$ python3 -q
>>> import numpy as np
>>> np.set_printoptions(precision=2, suppress=True, linewidth=100, legacy="1.25")
>>> def rd(a):
...     return np.round(a, 2) + 0
... 
>>> W0 = np.array([[1.06, 1.1, 0.16, 0.4],
...     [-0.35, -0.45, 0.29, -0.31],
...     [-0.94, -0.9, -0.44, -0.2]])
>>> rank = np.linalg.matrix_rank(W0)
>>> rank
2
>>> N = np.linalg.svd(W0)[2][rank:].T
>>> rd(W0 @ N)
array([[0., 0.],
       [0., 0.],
       [0., 0.]])
>>> np.linalg.matrix_rank(W0.T @ W0), np.linalg.matrix_rank(W0 @ W0.T)
(2, 2)
>>> N.shape
(4, 2)
>>> U, s, Vh = np.linalg.svd(W0)
>>> rd(s)
array([2.17, 0.51, 0.  ])
>>> out = U[:, :2] @ np.diag(s[:2]) @ Vh[:2]
>>> rd(np.linalg.norm(W0 - out, 2)), rd(s[2])
(0.0, 0.0)
>>> rd(np.linalg.norm(W0 - out) / np.linalg.norm(W0))
0.0
>>> np.argsort(-np.linalg.norm(W0, axis=0).round(6), kind="stable")[:3]
array([1, 0, 2])
>>> M = np.array([[0, 1, -2, -2], [-1, 1, 1, 1], [2, -2, 1, 0], [-1, 0, 2, 2]])
>>> M
array([[ 0,  1, -2, -2],
       [-1,  1,  1,  1],
       [ 2, -2,  1,  0],
       [-1,  0,  2,  2]])
>>> proj = np.triu(np.array([[-3, 1, 4, 1], [0, 3, -1, -3], [-1, 1, -3, 3], [-3, -3, 5, 5]]), 1) + np.eye(4)
>>> out = proj @ M @ np.linalg.inv(proj)
>>> out
array([[  6., -12., -31.,  52.],
       [  0.,   3.,  -3.,  13.],
       [ -1.,  -1.,  10., -26.],
       [ -1.,   1.,   7., -15.]])
>>> rd(np.poly(out))
array([ 1., -4., 10., -2., -1.])
>>> np.linalg.matrix_rank(out)
4
>>> np.kron(np.eye(2, dtype=int), M)
array([[ 0,  1, -2, -2,  0,  0,  0,  0],
       [-1,  1,  1,  1,  0,  0,  0,  0],
       [ 2, -2,  1,  0,  0,  0,  0,  0],
       [-1,  0,  2,  2,  0,  0,  0,  0],
       [ 0,  0,  0,  0,  0,  1, -2, -2],
       [ 0,  0,  0,  0, -1,  1,  1,  1],
       [ 0,  0,  0,  0,  2, -2,  1,  0],
       [ 0,  0,  0,  0, -1,  0,  2,  2]])
>>> np.einsum("ii->", M)
4
>>> rd(np.linalg.det(2 * M)), rd(np.linalg.det(M))
(-16.0, -1.0)
>>> out = np.array([[2, 0], [1, 0]])
>>> cent = np.kron(out, M)
>>> np.linalg.matrix_rank(cent)
4
>>> cent
array([[ 0,  2, -4, -4,  0,  0,  0,  0],
       [-2,  2,  2,  2,  0,  0,  0,  0],
       [ 4, -4,  2,  0,  0,  0,  0,  0],
       [-2,  0,  4,  4,  0,  0,  0,  0],
       [ 0,  1, -2, -2,  0,  0,  0,  0],
       [-1,  1,  1,  1,  0,  0,  0,  0],
       [ 2, -2,  1,  0,  0,  0,  0,  0],
       [-1,  0,  2,  2,  0,  0,  0,  0]])
>>> feats = np.load("mat.npy")
>>> feats
array([[0, 8, 0],
       [7, 6, 0],
       [0, 0, 4]])
>>> # 2 blocks once reordered
>>> x0 = np.array([0, 2, 1, -3])
>>> target = M @ x0
>>> c, lr = np.zeros(4), 1 / np.linalg.norm(M, 2) ** 2
>>> for i in range(300):
...     c -= lr * M.T @ (M @ c - target)
...     if i % 50 == 0: print(i, round(np.linalg.norm(M @ c - target), 2))
... 
0 1.84
50 0.78
100 0.46
150 0.29
200 0.21
250 0.18
>>> rd(c)
array([ 0.58,  2.37,  0.53, -2.3 ])
>>> x0 = np.array([-1, 1, 1])
>>> h1 = np.maximum(feats @ x0, 0)
>>> feats * (h1 > 1e-9)[:, None]
array([[0, 8, 0],
       [0, 0, 0],
       [0, 0, 4]])
>>> np.flatnonzero(h1 > 1e-9)
array([0, 2])
>>> rd(np.tanh(feats @ x0))
array([ 1.  , -0.76,  1.  ])
>>> np.maximum(feats @ (3 * x0), 0)
array([24,  0, 12])
>>> np.maximum(feats @ x0, 0) - np.maximum(-feats @ x0, 0)
array([ 8, -1,  4])
>>> rd(np.abs(np.linalg.eigvals(M)).max())
3.02
>>> M @ M
array([[-3,  5, -5, -3],
       [ 0, -2,  6,  5],
       [ 4, -2, -5, -6],
       [ 2, -5,  8,  6]])
>>> np.allclose(M, M.T)
False
>>> np.trace(M)
4
>>> (M - M.T) / 2
array([[ 0. ,  1. , -2. , -0.5],
       [-1. ,  0. ,  1.5,  0.5],
       [ 2. , -1.5,  0. , -1. ],
       [ 0.5, -0.5,  1. ,  0. ]])
>>> assert M == M.T
Traceback (most recent call last):
  File "<python-input-50>", line 1, in <module>
    assert M == M.T
           ^^^^^^^^
ValueError: The truth value of an array with more than one element is ambiguous. Use a.any() or a.all()
>>> rd(np.sort(np.abs(np.linalg.eigvals(M))))
array([0.22, 0.49, 3.02, 3.02])
>>> q, V = np.linalg.qr(feats[:, :2])[0], np.linalg.qr(feats[:, 2:])[0]
>>> s = np.linalg.svd(q.T @ V, compute_uv=False)
>>> np.degrees(np.arccos(s.clip(0, 1)))
array([90.])
>>> rd(np.linalg.norm(q @ q.T - V @ V.T, 2))
1.0
>>> s
array([0.])
>>> th = np.radians(180)
>>> r_ = np.eye(3)
>>> r_[1, 1] = r_[2, 2] = np.cos(th)
>>> r_[1, 2], r_[2, 1] = -np.sin(th), np.sin(th)
>>> rd(r_)
array([[ 1.,  0.,  0.],
       [ 0., -1.,  0.],
       [ 0.,  0., -1.]])
>>> out = feats @ r_.T
>>> rd(np.linalg.det(r_)), np.trace(r_)
(1.0, -1.0)
>>> X = np.loadtxt("layer9.csv", delimiter=",")
>>> X
array([[ 0.,  0.,  1.,  2.],
       [ 0.,  0., -2.,  0.],
       [ 1., -2.,  0.,  0.],
       [ 2.,  0.,  0.,  0.]])
>>> x0 = np.array([8, 4, 7, 1])
>>> target = X @ x0
>>> c, lr = np.zeros(4), 1 / np.linalg.norm(X, 2) ** 2
>>> for i in range(20):
...     c -= lr * X.T @ (X @ c - target)
...     if i % 5 == 0: print(i, round(np.linalg.norm(X @ c - target), 2))
... 
0 8.64
5 0.85
10 0.08
15 0.01
>>> rd(np.linalg.cond(X))
1.64
>>> rd(c)
array([8., 4., 7., 1.])
>>> q, V = np.linalg.qr(X[:, :1])[0], np.linalg.qr(X[:, 1:])[0]
>>> s = np.linalg.svd(q.T @ V, compute_uv=False)
>>> (s > 0.9).sum()
0
>>> rd(s)
array([0.45])
>>> rd(np.degrees(np.arccos(s.clip(0, 1))))
array([63.43])
>>> A = np.load("data.npy")
>>> A
array([[1.1, 2. ],
       [1. , 2.1]])
>>> U, s, Vh = np.linalg.svd(A, full_matrices=False)
>>> rd(np.sqrt((s ** 2).sum())), rd(np.linalg.norm(A))
(3.26, 3.26)
>>> rd(U.T @ A @ Vh.T)
array([[3.26, 0.  ],
       [0.  , 0.1 ]])
>>> rd(s)
array([3.26, 0.1 ])
>>> np.abs(U[:, 0]).round(6).argmax()
1
>>> (s > 1e-8).sum()
2
>>> rd(U.T @ U)
array([[1., 0.],
       [0., 1.]])
>>> rd(s / s[0])
array([1.  , 0.03])
>>> rd(np.abs(Vh[0]))
array([0.46, 0.89])
>>> T = np.stack([A, -2 * A, A[::-1]])
>>> rd(T.sum(axis=0))
array([[-0.1,  0.1],
       [ 0.1, -0.1]])
>>> np.linalg.matrix_rank(T.reshape(3, -1))
2
>>> T.shape
(3, 2, 2)
>>> rd(np.linalg.norm(A, 2) / np.linalg.norm(A))
1.0
>>> np.argsort(-np.linalg.norm(A, axis=0).round(6), kind="stable")[:3]
array([1, 0])
>>> round(np.log10(np.linalg.cond(A)))
2
>>> [round(float(x), 2) for x in np.linalg.svd(A, compute_uv=False)[:3]]
[3.26, 0.1]
>>> rd(np.abs(np.linalg.svd(A)[2][-1]))
array([0.89, 0.46])
>>> np.linalg.cond(A) > 100
False
>>> x0 = np.array([1, -2])
>>> A @ (2 * x0)
array([-5.8, -6.4])
>>> np.linalg.norm(A @ x0) <= np.linalg.norm(A, 2) * np.linalg.norm(x0) + 1e-9
True
>>> np.sign((A @ x0).round(6))
array([-1., -1.])
>>> C2 = A.T @ A
>>> rd(np.trace(C2)), rd((A ** 2).sum())
(10.62, 10.62)
>>> np.linalg.matrix_rank(C2)
2
>>> rd(np.linalg.svd(A, compute_uv=False) ** 2)
array([10.61,  0.01])
>>> np.diag(C2)
array([2.21, 8.41])
>>> np.allclose(C2, C2.T)
True
>>> F = np.loadtxt("sample12.csv", delimiter=",")
>>> F
array([[ 1.7 , -2.4 ,  7.41],
       [ 0.3 , -0.8 ,  2.45],
       [ 0.2 ,  0.2 , -0.54],
       [-0.9 , -0.7 ,  1.74],
       [-0.3 , -1.3 ,  3.82],
       [ 0.2 ,  1.1 , -3.1 ],
       [ 0.1 , -0.2 ,  1.15],
       [ 0.1 ,  0.4 , -1.56],
       [ 0.7 , -1.3 ,  3.96],
       [-0.4 , -0.5 ,  1.63],
       [ 0.4 , -0.3 ,  0.95],
       [ 0.9 ,  0.8 , -2.32],
       [ 1.3 , -1.7 ,  5.38],
       [ 0.4 , -0.6 ,  1.55],
       [-0.5 ,  0.2 , -0.52],
       [ 1.3 ,  1.3 , -3.69],
       [-0.1 ,  0.1 , -0.69],
       [-0.7 , -1.5 ,  4.71],
       [-0.7 ,  1.3 , -4.1 ]])
>>> cen = F - F.mean(axis=0)
>>> V = np.linalg.svd(cen)[2][:2]
>>> out = cen - cen @ V.T @ V
>>> rd(out.std(axis=0))
array([0.  , 0.07, 0.02])
>>> rd(np.linalg.norm(out) / np.linalg.norm(cen))
0.02
>>> np.linalg.norm(out, axis=1).round(6).argmax()
6
>>> rd(np.cov(cen @ V.T, rowvar=False))
array([[11.34,  0.  ],
       [ 0.  ,  0.5 ]])
>>> rd((cen @ V.T).std(axis=0))
array([3.28, 0.69])
>>> proj = F @ np.linalg.solve(F.T @ F, F.T)
>>> rd(proj @ F[:, 2])
array([ 7.41,  2.45, -0.54,  1.74,  3.82, -3.1 ,  1.15, -1.56,  3.96,  1.63,  0.95, -2.32,  5.38,
        1.55, -0.52, -3.69, -0.69,  4.71, -4.1 ])
>>> np.allclose(proj @ proj, proj)
True
>>> rd(np.diag(proj))
array([0.44, 0.03, 0.01, 0.21, 0.11, 0.12, 0.31, 0.16, 0.1 , 0.07, 0.02, 0.14, 0.24, 0.13, 0.05,
       0.33, 0.15, 0.28, 0.11])
>>> rd(np.trace(proj))
3.0
>>> C2 = np.cov(F, rowvar=False)
>>> np.median(F, axis=0)
array([ 0.2 , -0.3 ,  1.15])
>>> rd(F.std(axis=0))
array([0.71, 1.02, 3.11])
>>> rd(np.polyfit(F[:, 0], F[:, 1], 1))
array([-0.27, -0.25])
>>> rd(np.corrcoef(F[:, 0], F[:, 1])[0, 1])
-0.19
>>> rd(C2)
array([[ 0.53, -0.15,  0.51],
       [-0.15,  1.1 , -3.34],
       [ 0.51, -3.34, 10.22]])
>>> C2.shape
(3, 3)
>>> dist = np.linalg.norm(F[:, None] - F[None], axis=-1)
>>> np.linalg.matrix_rank(dist ** 2)
5
>>> np.flatnonzero(dist[9] < dist.mean() / 2)
array([ 1,  3,  6,  9, 10, 13])
>>> np.unravel_index(dist.round(6).argmax(), dist.shape)
(0, 18)
>>> (dist + 1e9 * np.eye(19)).round(6).argmin(axis=1)
array([12, 13, 16,  9, 17, 11, 10, 16,  4,  3,  6,  5,  8,  6, 16,  5,  2,  4,  5])
>>> rd(dist[:5, :5])
array([[0.  , 5.4 , 8.5 , 6.47, 4.25],
       [5.4 , 0.  , 3.15, 1.4 , 1.58],
       [8.5 , 3.15, 0.  , 2.69, 4.64],
       [6.47, 1.4 , 2.69, 0.  , 2.25],
       [4.25, 1.58, 4.64, 2.25, 0.  ]])
